$ python -q
>>> import numpy as np
>>> np.set_printoptions(precision=3, suppress=True, linewidth=200)
>>> def rnd(a):
...     return np.round(a, 3) + 0
... 
>>> data = np.loadtxt("x.csv", delimiter=",")
>>> data
array([[-1.,  0.,  1.,  2.,  3.,  4.,  5.,  6.,  7.,  8.,  9., 10., 11.],
       [12., 13., 14., 15., 16., 17., 18., 19., 20., 21., 22., 23., 24.],
       [25., 26., 27., 28., 29., 30., 31., 32., 33., 34., 35., 36., 37.],
       [38., 39., 40., 41., 42., 43., 44., 45., 46., 47., 48., 49., 50.],
       [51., 52., 53., 54., 55., 56., 57., 58., 59., 60., 61., 62., 63.]])
>>> out = data / np.sqrt((data ** 2).mean(axis=1, keepdims=True))
>>> rnd(out[0])
array([-0.16 ,  0.   ,  0.16 ,  0.32 ,  0.48 ,  0.641,  0.801,  0.961,  1.121,  1.281,  1.441,  1.601,  1.761])
>>> data - data.mean(axis=1, keepdims=True)
array([[-6., -5., -4., -3., -2., -1.,  0.,  1.,  2.,  3.,  4.,  5.,  6.],
       [-6., -5., -4., -3., -2., -1.,  0.,  1.,  2.,  3.,  4.,  5.,  6.],
       [-6., -5., -4., -3., -2., -1.,  0.,  1.,  2.,  3.,  4.,  5.,  6.],
       [-6., -5., -4., -3., -2., -1.,  0.,  1.,  2.,  3.,  4.,  5.,  6.],
       [-6., -5., -4., -3., -2., -1.,  0.,  1.,  2.,  3.,  4.,  5.,  6.]])
>>> np.linalg.matrix_rank(out) == np.linalg.matrix_rank(data)
np.True_
>>> rnd(np.linalg.norm(out, axis=1))
array([3.606, 3.606, 3.606, 3.606, 3.606])
